$ python -q
>>> import numpy as np
>>> np.set_printoptions(precision=2, suppress=True, linewidth=160, legacy="1.25")
>>> def rnd(a):
...     return np.round(a, 2) + 0
... 
>>> feats = np.loadtxt("out3.csv", delimiter=",")
>>> feats
array([[ 0.25,  0.25, -0.25,  0.25],
       [ 0.25,  0.25, -0.25,  0.25],
       [-0.25, -0.25,  0.25, -0.25],
       [ 0.25,  0.25, -0.25,  0.25]])
>>> # symmetric, so the eigenvalues are real
>>> np.einsum("ii->", feats)
1.0
>>> rnd(np.poly(feats))
array([ 1., -1.,  0.,  0.,  0.])
>>> left, s, Vt = np.linalg.svd(feats)
>>> evecs = Vt[:(s > 1e-8).sum()]
>>> rng = np.random.default_rng(869282)
>>> x = feats[0] + -1 * feats[1] + rng.integers(2) * np.eye(4)[3]
>>> x
array([0., 0., 0., 0.])
>>> rnd(evecs.T @ evecs)
array([[ 0.25,  0.25, -0.25,  0.25],
       [ 0.25,  0.25, -0.25,  0.25],
       [-0.25, -0.25,  0.25, -0.25],
       [ 0.25,  0.25, -0.25,  0.25]])
>>> print(np.linalg.matrix_rank(np.vstack([feats, x])))
1
>>> np.allclose(evecs.T @ evecs @ x, x)
True
>>> ev, evecs = np.linalg.eigh(feats)
>>> x = np.array([0, 0, 3, 2])
>>> rnd(evecs * np.maximum(ev, 0) @ evecs.T)
array([[ 0.25,  0.25, -0.25,  0.25],
       [ 0.25,  0.25, -0.25,  0.25],
       [-0.25, -0.25,  0.25, -0.25],
       [ 0.25,  0.25, -0.25,  0.25]])
>>> rank = np.linalg.matrix_rank(feats)
>>> rank
1
>>> null = np.linalg.svd(feats)[2][rank:].T
>>> null.shape
(4, 3)
>>> rnd(feats @ null)
array([[0., 0., 0.],
       [0., 0., 0.],
       [0., 0., 0.],
       [0., 0., 0.]])
>>> print([int(np.linalg.matrix_rank(feats[:, :j + 1])) for j in range(4)])
[1, 1, 1, 1]
>>> data = np.loadtxt("mat.csv", delimiter=",")
>>> rnd(data)
array([[ 1.  ,  0.  ,  0.  ,  0.  ],
       [ 0.  ,  0.87,  0.  , -0.5 ],
       [ 0.  ,  0.  ,  1.  ,  0.  ],
       [ 0.  ,  0.5 ,  0.  ,  0.87]])
>>> # columns are unit length and at right angles
>>> rnd(np.linalg.norm(data, axis=0))
array([1., 1., 1., 1.])
>>> rnd(np.linalg.pinv(data))
array([[ 1.  ,  0.  ,  0.  ,  0.  ],
       [ 0.  ,  0.87,  0.  ,  0.5 ],
       [ 0.  ,  0.  ,  1.  ,  0.  ],
       [ 0.  , -0.5 ,  0.  ,  0.87]])
>>> rnd(data.T @ data)
array([[1., 0., 0., 0.],
       [0., 1., 0., 0.],
       [0., 0., 1., 0.],
       [0., 0., 0., 1.]])
>>> rnd(np.linalg.svd(data, compute_uv=False))
array([1., 1., 1., 1.])
>>> x = np.array([3, -9, -2, 2])
>>> y = data @ x
>>> rnd(y)
array([ 3.  , -8.79, -2.  , -2.77])
>>> rnd(np.linalg.solve(data, -1 * y))
array([-3.,  9.,  2., -2.])
>>> lab = rng.permutation(4)
>>> lab
array([3, 2, 1, 0])
>>> Y = data[lab][:, lab]
>>> rnd(np.sort(np.abs(np.linalg.eigvals(Y))))
array([1., 1., 1., 1.])
>>> np.allclose(Y, data)
False
>>> rnd(np.trace(Y))
3.73
>>> (data != 0).astype(int)
array([[1, 0, 0, 0],
       [0, 1, 0, 1],
       [0, 0, 1, 0],
       [0, 1, 0, 1]])
>>> J = np.loadtxt("w.csv", delimiter=",")
>>> J
array([[ 0.19, -0.64, -0.02],
       [ 0.27, -0.21, -0.03],
       [-0.23, -0.29, -0.12],
       [-0.31,  0.69, -0.02],
       [ 1.52, -2.29, -0.01],
       [-0.04,  1.2 ,  0.35],
       [-1.88,  3.81, -0.06],
       [ 2.  , -3.71,  0.25],
       [-1.28,  1.87, -0.12],
       [-0.1 , -0.99, -0.12],
       [-0.87,  1.53,  0.44],
       [ 0.91, -1.12,  0.26],
       [-1.04,  1.32, -0.02],
       [-0.05, -0.09, -0.18],
       [-0.08, -0.12,  0.04],
       [ 2.58, -3.96, -0.41]])
>>> lab = J[:, 2] > np.median(J[:, 2])
>>> r0 = J[lab].mean(axis=0) - J[~lab].mean(axis=0)
>>> ((J - J.mean(axis=0)) @ r0 > 0).astype(int)
array([1, 1, 0, 0, 1, 0, 0, 1, 0, 1, 0, 1, 0, 0, 0, 1])
>>> rnd(r0)
array([ 0.76, -0.9 ,  0.33])
>>> Y = J + rng.integers(-2, 3, (16, 1)) @ rng.integers(-2, 3, (1, 3))
>>> rnd(Y)
array([[ 0.19, -4.64,  3.98],
       [ 0.27, -4.21,  3.97],
       [-0.23,  1.71, -2.12],
       [-0.31, -1.31,  1.98],
       [ 1.52, -2.29, -0.01],
       [-0.04,  5.2 , -3.65],
       [-1.88,  7.81, -4.06],
       [ 2.  , -3.71,  0.25],
       [-1.28, -2.13,  3.88],
       [-0.1 ,  1.01, -2.12],
       [-0.87, -0.47,  2.44],
       [ 0.91,  0.88, -1.74],
       [-1.04, -2.68,  3.98],
       [-0.05,  1.91, -2.18],
       [-0.08,  1.88, -1.96],
       [ 2.58, -3.96, -0.41]])
>>> rnd(np.linalg.svd(Y - J, compute_uv=False))
array([15.75,  0.  ,  0.  ])
>>> np.linalg.matrix_rank(Y - J, tol=1e-8)
1
>>> arr = np.loadtxt("block6.csv", delimiter=",")
>>> arr
array([[1., 0., 0., 0., 0., 0.],
       [3., 1., 0., 0., 0., 0.],
       [2., 2., 1., 0., 0., 0.],
       [1., 3., 1., 1., 0., 0.],
       [0., 0., 3., 3., 1., 0.],
       [3., 0., 3., 1., 2., 1.]])
>>> # triangular, det is the product of the diagonal
>>> [int(np.linalg.matrix_rank(np.linalg.matrix_power(arr, p))) for p in range(1, 7)]
[6, 6, 6, 6, 6, 6]
>>> np.prod(np.diag(arr)), rnd(np.linalg.det(arr))
(1.0, 1.0)
>>> W = np.array([[-5, 0, 5, -2], [2, -2, 3, -4], [-3, 0, 1, 1], [-2, 3, -2, 2]])
>>> beta = np.array([3, -2, 5, -3])
>>> H = np.maximum(data @ W + beta, 0)
>>> print((H > 0).mean(axis=0))
[0.5 0.  1.  0. ]
>>> cent = np.array([[1, 0], [1, -2], [-2, 3], [-2, -2]])
>>> rnd(H @ cent)
array([[-20.  ,  30.  ],
       [-11.46,  25.79],
       [-12.  ,  18.  ],
       [ -7.27,  14.3 ]])
>>> Y = np.array([[2, -2, -2, -2, -2, 2],
...     [-1, -2, 1, -1, -1, -1],
...     [0, -2, 0, -1, 1, 0],
...     [-2, -1, -2, 2, 1, 1],
...     [2, 2, 1, 1, 0, 1],
...     [-2, -1, 1, 1, 2, 1]])
>>> mat = Y + Y.T
>>> mat
array([[ 4, -3, -2, -4,  0,  0],
       [-3, -4, -1, -2,  1, -2],
       [-2, -1,  0, -3,  2,  1],
       [-4, -2, -3,  4,  2,  2],
       [ 0,  1,  2,  2,  0,  3],
       [ 0, -2,  1,  2,  3,  2]])
>>> Y = np.linalg.inv(mat)
>>> rnd(np.linalg.det(mat) * Y)
array([[ -422.,   515.,   416.,   216.,   456.,  -593.],
       [  515.,  1252.,  -788.,   -30.,  1032.,   128.],
       [  416.,  -788.,   244.,   885.,  -870.,  -490.],
       [  216.,   -30.,   885.,  -204.,   117.,  -444.],
       [  456.,  1032.,  -870.,   117.,  1890., -1485.],
       [ -593.,   128.,  -490.,  -444., -1485.,   580.]])
>>> rnd(np.linalg.inv(Y))
array([[ 4., -3., -2., -4.,  0.,  0.],
       [-3., -4., -1., -2.,  1., -2.],
       [-2., -1.,  0., -3.,  2.,  1.],
       [-4., -2., -3.,  4.,  2.,  2.],
       [ 0.,  1.,  2.,  2.,  0.,  3.],
       [ 0., -2.,  1.,  2.,  3.,  2.]])
>>> rnd(np.linalg.cond(mat))
6.43
>>> rnd(np.linalg.slogdet(mat)[0])
-1.0
>>> rnd(mat @ Y)
array([[1., 0., 0., 0., 0., 0.],
       [0., 1., 0., 0., 0., 0.],
       [0., 0., 1., 0., 0., 0.],
       [0., 0., 0., 1., 0., 0.],
       [0., 0., 0., 0., 1., 0.],
       [0., 0., 0., 0., 0., 1.]])
>>> np.allclose(Y, mat.T)
False
